% python3 -q
>>> import numpy as np
>>> import numpy.linalg as la
>>> np.set_printoptions(precision=3, suppress=True, linewidth=120, floatmode="fixed")
>>> def rd(a):
...     return np.round(a, 3) + 0
... 
>>> mat = np.load("mat.npy")
>>> mat
array([[ 3.000, -1.000,  0.000, -1.000],
       [-1.000,  3.000,  0.000,  1.000],
       [-1.000,  1.000,  2.000,  1.000],
       [ 3.000, -3.000,  0.000, -1.000]])
>>> P = np.triu(np.array([[1, 2, 0, 0], [1, 4, 1, 2], [5, 3, 1, 3], [2, 4, 5, 2]]), 1) + np.eye(4)
>>> Y = P @ mat @ la.inv(P)
>>> la.matrix_rank(Y)
np.int64(4)
>>> np.trace(Y), np.trace(mat)
(np.float64(7.0), np.float64(7.0))
>>> Y
array([[  1.000,   3.000,  -3.000,   4.000],
       [  4.000, -10.000,  12.000, -16.000],
       [  8.000, -24.000,  26.000, -32.000],
       [  3.000,  -9.000,   9.000, -10.000]])
>>> def softmax(z):
...     e = np.exp(z - z.max(axis=-1, keepdims=True))
...     return e / e.sum(axis=-1, keepdims=True)
... 
>>> rd(softmax(10 * mat[0]))
array([1.000, 0.000, 0.000, 0.000])
>>> rd(softmax(mat[0]))
array([0.920, 0.017, 0.046, 0.017])
>>> rd(softmax(mat[0] + -2))
array([0.920, 0.017, 0.046, 0.017])
>>> scores = mat @ mat.T / np.sqrt(4)
>>> softmax(scores).round(6).argmax(axis=1)
array([3, 1, 2, 3])
>>> rd(softmax(scores))
array([[0.269, 0.000, 0.000, 0.731],
       [0.000, 0.952, 0.047, 0.000],
       [0.002, 0.268, 0.729, 0.001],
       [0.047, 0.000, 0.000, 0.953]])
>>> data = np.loadtxt("m.csv", delimiter=",")
>>> data
array([[-0.129, -0.749, -0.273],
       [ 0.585,  0.995,  0.273],
       [ 0.139, -0.617, -0.604],
       [ 0.119,  0.070, -0.207],
       [-0.363, -0.927, -0.139],
       [ 0.371,  0.310, -0.558],
       [-0.070, -0.363, -0.070],
       [ 0.188, -0.282, -0.508],
       [ 0.090,  0.997,  0.933],
       [-0.363,  0.740,  0.869],
       [ 0.207,  0.380, -0.207],
       [ 0.159, -0.380, -0.508],
       [ 0.207,  0.814,  0.207],
       [ 0.040,  0.264,  0.070],
       [ 0.207,  0.380, -0.207],
       [-0.446, -0.972, -0.207],
       [-0.641, -1.000, -0.808],
       [ 0.080, -0.515, -0.454],
       [-0.235, -0.848, -0.207],
       [ 0.010,  0.716,  0.454],
       [-0.040,  0.100,  0.139],
       [ 0.585,  0.997,  0.454],
       [ 0.000,  0.804,  0.558],
       [-0.090, -0.319,  0.000],
       [ 0.080,  0.721,  0.336]])
>>> # rows 10 and 14 are equal
>>> G = np.cov(data, rowvar=False)
>>> rd(la.eigvalsh(G)[::-1])
array([0.640, 0.111, 0.017])
>>> rd(data.std(axis=0))
array([0.283, 0.677, 0.445])
>>> G.shape
(3, 3)
>>> rd(G)
array([[0.084, 0.125, 0.017],
       [0.125, 0.477, 0.237],
       [0.017, 0.237, 0.206]])
>>> vals, evecs = la.eigh(G)
>>> rd(la.svd(G, compute_uv=False))
array([0.640, 0.111, 0.017])
>>> rd(np.abs(evecs[:, -1]))
array([0.207, 0.855, 0.476])
>>> (vals > 1e-8).sum(), (vals < -1e-8).sum()
(np.int64(3), np.int64(0))
>>> rd(la.eigvalsh(G @ G))
array([0.000, 0.012, 0.409])
>>> rd(vals.sum()), rd(np.trace(G))
(np.float64(0.767), np.float64(0.767))
>>> cen = data - data.mean(axis=0)
>>> evecs = la.svd(cen)[2][:2]
>>> Y = cen - cen @ evecs.T @ evecs
>>> rd(la.norm(Y) / la.norm(cen))
np.float64(0.15)
>>> rd((cen @ evecs.T).std(axis=0))
array([0.784, 0.326])
>>> x0 = np.array([3, 0, 3])
>>> (data @ x0).argmax()
np.int64(21)
>>> np.sign((data @ x0).round(6))
array([-1.000,  1.000, -1.000, -1.000, -1.000, -1.000, -1.000, -1.000,  1.000,  1.000,  0.000, -1.000,  1.000,  1.000,
        0.000, -1.000, -1.000, -1.000, -1.000,  1.000,  1.000,  1.000,  1.000, -1.000,  1.000])
>>> data @ np.eye(3)[1]
array([-0.749,  0.995, -0.617,  0.070, -0.927,  0.310, -0.363, -0.282,  0.997,  0.740,  0.380, -0.380,  0.814,  0.264,
        0.380, -0.972, -1.000, -0.515, -0.848,  0.716,  0.100,  0.997,  0.804, -0.319,  0.721])
>>> la.norm(data @ x0) <= la.norm(data, 2) * la.norm(x0) + 1e-9
np.True_
